$ python -q
>>> import numpy as np
>>> import numpy.linalg as la
>>> np.set_printoptions(precision=2, suppress=True, linewidth=200, floatmode="fixed")
>>> tidy = lambda a: np.round(a, 2) + 0
>>> M = np.load("sample19.npy")
>>> M
array([[-2.99,  2.01, -3.02, -0.01],
       [-2.96,  2.02, -2.98,  0.02],
       [-3.02,  2.01, -2.99,  0.01],
       [-2.99,  2.01, -3.00,  0.00],
       [-3.02,  2.00, -3.00, -0.03],
       [-2.98,  1.99, -3.00, -0.04],
       [ 0.99,  0.99, -2.01,  1.97],
       [ 0.97,  1.01, -2.01,  2.00],
       [ 0.98,  0.97, -2.02,  2.00],
       [ 0.99,  1.00, -2.01,  2.01],
       [ 1.01,  1.01, -2.01,  1.96],
       [ 1.01,  1.02, -2.01,  2.01],
       [ 2.99, -3.01,  0.00, -1.00],
       [ 3.00, -2.98, -0.01, -1.01],
       [ 2.97, -2.97,  0.01, -1.04],
       [ 3.02, -3.01, -0.03, -1.02],
       [ 2.99, -3.00, -0.01, -0.98],
       [ 2.99, -3.01, -0.01, -0.96]])
>>> rng = np.random.default_rng(2156)
>>> z = rng.permutation(4)
>>> B = M[:, z] * rng.choice([-1, 1], 4)
>>> B
array([[-2.99,  0.01, -3.02, -2.01],
       [-2.96, -0.02, -2.98, -2.02],
       [-3.02, -0.01, -2.99, -2.01],
       [-2.99, -0.00, -3.00, -2.01],
       [-3.02,  0.03, -3.00, -2.00],
       [-2.98,  0.04, -3.00, -1.99],
       [ 0.99, -1.97, -2.01, -0.99],
       [ 0.97, -2.00, -2.01, -1.01],
       [ 0.98, -2.00, -2.02, -0.97],
       [ 0.99, -2.01, -2.01, -1.00],
       [ 1.01, -1.96, -2.01, -1.01],
       [ 1.01, -2.01, -2.01, -1.02],
       [ 2.99,  1.00,  0.00,  3.01],
       [ 3.00,  1.01, -0.01,  2.98],
       [ 2.97,  1.04,  0.01,  2.97],
       [ 3.02,  1.02, -0.03,  3.01],
       [ 2.99,  0.98, -0.01,  3.00],
       [ 2.99,  0.96, -0.01,  3.01]])
>>> left, _, vt = la.svd(M.T @ B)
>>> z
array([0, 3, 2, 1])
